>>> import numpy as np
>>> from numpy import linalg as LA
>>> np.set_printoptions(precision=2, suppress=True, linewidth=120)
>>> rnd = lambda a: np.round(a, 2) + 0
>>> m1 = np.array([[2, 3, 2, 3], [3, 2, 3, 2], [2, 3, 2, 3], [3, 2, 3, 2]])
>>> m1
array([[2, 3, 2, 3],
       [3, 2, 3, 2],
       [2, 3, 2, 3],
       [3, 2, 3, 2]])
>>> left, sig, vt = LA.svd(m1)
>>> evecs = vt[:(sig > 1e-8).sum()]
>>> rng = np.random.default_rng(9588)
>>> x0 = m1[3] + -1 * m1[0] + rng.integers(2) * np.eye(4)[3]
>>> x0
array([ 1., -1.,  1., -1.])
>>> LA.matrix_rank(np.vstack([m1, x0]))
np.int64(2)
>>> F = np.array([[-3, -3], [-3, -6]])
>>> # symmetric, so the eigenvalues are real
>>> ev, evecs = LA.eigh(m1)
>>> rnd(evecs.T @ m1 @ evecs)
array([[-2.,  0.,  0.,  0.],
       [ 0.,  0.,  0.,  0.],
       [ 0.,  0.,  0.,  0.],
       [ 0.,  0.,  0., 10.]])
>>> rnd(np.abs(evecs[:, -1]))
array([0.5, 0.5, 0.5, 0.5])
>>> rnd(LA.eigvalsh(m1 + -1 * np.eye(4)))
array([-3., -1., -1.,  9.])
>>> rnd(ev)
array([-2.,  0.,  0., 10.])
>>> np.abs(evecs[:, -1]).round(6).argmax()
np.int64(0)
>>> np.unique(ev.round(6) + 0, return_counts=True)[1]
array([1, 2, 1])
>>> rnd(ev.sum()), np.trace(m1)
(np.float64(8.0), np.int64(8))
>>> rnd(evecs @ np.diag(ev) @ evecs.T)
array([[2., 3., 2., 3.],
       [3., 2., 3., 2.],
       [2., 3., 2., 3.],
       [3., 2., 3., 2.]])
>>> rnd(LA.svd(m1, compute_uv=False))
array([10.,  2.,  0.,  0.])
>>> M2 = np.array([[1, 4], [4, 0]])
>>> Z = np.kron(M2, F)
>>> Z
array([[ -3,  -3, -12, -12],
       [ -3,  -6, -12, -24],
       [-12, -12,   0,   0],
       [-12, -24,   0,   0]])
>>> LA.matrix_rank(Z)
np.int64(4)
>>> M2 = F[0, 0] * F[1:] - np.outer(F[1:, 0], F[0])
>>> M2
array([[0, 9]])
>>> LA.matrix_rank(M2), LA.matrix_rank(F)
(np.int64(1), np.int64(2))
>>> arr = np.array([[0, 9, -6, -1], [0, 0, -9, -5], [0, 0, 0, -6], [0, 0, 0, 0]])
>>> # triangular: eigenvalues sit on the diagonal
>>> np.trace(arr)
np.int64(0)
>>> rnd(np.sort(np.abs(LA.eigvals(arr))))
array([0., 0., 0., 0.])
>>> rnd(LA.det(arr))
np.float64(0.0)
>>> np.allclose(arr, arr.T)
False
>>> arr @ arr
array([[  0,   0, -81,  -9],
       [  0,   0,   0,  54],
       [  0,   0,   0,   0],
       [  0,   0,   0,   0]])
>>> np.all(LA.eigvalsh(F) > 0)
np.False_
>>> [round(float(LA.det(F[:i, :i])), 2) + 0 for i in range(1, 3)]
[-3.0, 9.0]
>>> rnd(LA.eigvalsh(F).min())
np.float64(-7.85)
>>> J = np.array([[3, 3, 3], [3, 6, 6], [3, 6, 9]])
>>> x0 = np.array([2, 2, 2])
>>> y = J @ x0
>>> y
array([18, 30, 36])
>>> rnd(LA.solve(J, 2 * y))
array([4., 4., 4.])
>>> rnd(LA.solve(J.T, J[2]))
array([0., 0., 1.])
